>>> import numpy as np
>>> import numpy.linalg as la
>>> np.set_printoptions(precision=2, suppress=True, linewidth=100)
>>> feats = np.loadtxt("out2.csv", delimiter=",")
>>> print(feats)
[[ 0.15  0.01  0.04 -3.39 -3.44 -3.34 -4.98  0.01 -1.65 -0.02]
 [-0.17  0.01  0.13 -0.71 -0.9  -0.8  -1.04 -0.03 -0.39 -0.13]
 [-0.02 -0.01 -0.09 -0.23 -0.26 -0.02 -0.42  0.04 -0.01 -0.05]
 [ 0.06 -0.1  -0.07  1.6   1.65  1.5   2.5  -0.01  0.91  0.13]
 [-0.01  0.    0.14 -0.02  0.18  0.02  0.1   0.06  0.14  0.03]
 [ 0.12 -0.03  0.18  2.22  2.2   2.18  3.01 -0.1   1.17 -0.06]
 [-0.18  0.1  -0.07  1.92  1.94  1.85  2.72 -0.06  0.92  0.15]
 [-0.02 -0.11 -0.02  1.86  1.83  1.77  2.85  0.06  0.89  0.02]
 [ 0.12  0.26 -0.02 -1.51 -1.62 -1.59 -2.12 -0.04 -0.89 -0.22]
 [ 0.01  0.03  0.11  0.53  0.92  0.76  0.93  0.    0.28 -0.14]
 [ 0.12  0.01 -0.01  2.25  2.24  2.18  3.18  0.03  1.11 -0.17]
 [ 0.18  0.01 -0.15 -3.65 -3.7  -3.64 -5.44  0.02 -1.74  0.15]
 [ 0.07 -0.23 -0.22  1.73  1.77  1.59  2.94 -0.1   0.8  -0.09]
 [ 0.04  0.16 -0.03 -1.36 -1.28 -1.23 -2.11 -0.06 -0.72 -0.03]
 [ 0.07 -0.1  -0.21  0.41  0.54  0.42  0.82 -0.04  0.47  0.09]
 [ 0.13  0.16  0.05 -1.99 -2.07 -2.1  -3.14  0.18 -0.97 -0.19]
 [ 0.07  0.15 -0.05  0.36  0.32  0.36  0.58  0.12  0.13  0.2 ]
 [ 0.   -0.01  0.08 -2.45 -2.42 -2.64 -3.76 -0.05 -1.36 -0.04]
 [ 0.05  0.11  0.17 -0.51 -0.71 -0.58 -0.88 -0.13 -0.18 -0.04]
 [ 0.13 -0.17 -0.08 -1.45 -1.49 -1.52 -2.37  0.03 -0.87 -0.1 ]
 [ 0.13  0.17  0.08  2.63  2.63  2.39  3.83 -0.06  1.42 -0.19]
 [ 0.    0.17  0.    1.1   1.01  1.04  1.56  0.04  0.44 -0.03]
 [ 0.09  0.14  0.07  1.59  1.52  1.64  2.23  0.03  0.64  0.04]
 [-0.03 -0.08  0.01  0.46  0.53  0.32  0.52  0.1   0.06 -0.21]
 [ 0.03 -0.04  0.31 -1.56 -1.28 -1.41 -2.17 -0.05 -0.56  0.01]
 [-0.01 -0.17 -0.31  4.41  4.34  4.41  6.52 -0.02  2.28  0.01]
 [-0.07  0.12  0.08 -2.46 -2.39 -2.54 -3.69  0.07 -1.16  0.17]
 [-0.01  0.14 -0.04  2.1   2.13  2.32  3.25  0.01  1.09  0.17]
 [ 0.07 -0.06 -0.12 -0.17 -0.29 -0.03 -0.18  0.09 -0.06 -0.02]
 [-0.13 -0.21  0.   -1.89 -1.86 -1.89 -2.82 -0.02 -0.87  0.09]
 [ 0.07  0.04  0.01  0.59  0.55  0.63  0.86  0.01  0.35 -0.01]
 [ 0.01 -0.23  0.05  1.35  1.24  1.42  1.71 -0.19  0.68 -0.1 ]
 [ 0.1   0.1  -0.09 -4.4  -4.49 -4.17 -6.45  0.01 -2.17 -0.04]
 [ 0.24  0.    0.04  1.61  1.62  1.49  2.26  0.02  0.65 -0.09]
 [-0.09  0.06 -0.06 -1.49 -1.55 -1.57 -2.26 -0.15 -0.7   0.23]
 [-0.06 -0.05 -0.12 -3.05 -3.01 -2.91 -4.58  0.12 -1.58  0.11]
 [ 0.01  0.27  0.02 -0.33 -0.05 -0.12 -0.24 -0.02 -0.12 -0.09]
 [-0.06  0.22 -0.04  4.93  4.91  5.14  7.48 -0.03  2.6  -0.06]
 [-0.06  0.1   0.23 -1.57 -1.57 -1.56 -2.48  0.17 -0.92 -0.12]
 [ 0.   -0.09  0.19 -0.6  -0.47 -0.47 -0.81  0.07 -0.48 -0.1 ]
 [ 0.05  0.07  0.12  1.99  1.95  1.62  2.81 -0.02  0.77 -0.11]
 [-0.08 -0.06  0.07  0.47  0.36  0.34  0.73  0.05  0.29  0.07]
 [-0.14  0.29  0.02 -2.04 -1.68 -1.72 -2.52  0.03 -0.95 -0.16]
 [ 0.12  0.   -0.01 -0.71 -0.84 -1.04 -1.46 -0.01 -0.47  0.03]
 [-0.05 -0.05 -0.03 -1.63 -1.6  -1.85 -2.6  -0.12 -0.65 -0.13]
 [ 0.02  0.14 -0.15 -0.51 -0.43 -0.44 -0.54  0.15 -0.35  0.04]
 [ 0.19  0.15 -0.08 -2.16 -2.23 -2.03 -3.39  0.02 -1.08 -0.15]
 [ 0.    0.06  0.03  2.36  2.25  2.31  3.35  0.09  1.    0.28]
 [ 0.04 -0.01  0.03  1.7   1.46  1.63  2.37 -0.01  0.59  0.05]]
>>> Xc = (feats - feats.mean(axis=0)) / feats.std(axis=0)
>>> print(np.argwhere(np.abs(Xc) > 2))
[[ 1  0]
 [ 6  0]
 [12  1]
 [15  7]
 [24  2]
 [25  2]
 [25  3]
 [25  4]
 [25  5]
 [25  6]
 [25  8]
 [31  1]
 [31  7]
 [32  3]
 [32  4]
 [32  5]
 [32  6]
 [32  8]
 [33  0]
 [34  7]
 [34  9]
 [37  3]
 [37  4]
 [37  5]
 [37  6]
 [37  8]
 [38  7]
 [42  1]
 [47  9]]
>>> c = la.lstsq(np.delete(Xc, 1, axis=1), Xc[:, 1])[0]
>>> print(round(float(1 - np.var(Xc[:, 1] - np.delete(Xc, 1, axis=1) @ c)), 2))
0.16
>>> print(c)
[ 0.08  0.24 -4.26 -1.94  2.85  3.93  0.13 -0.62 -0.05]
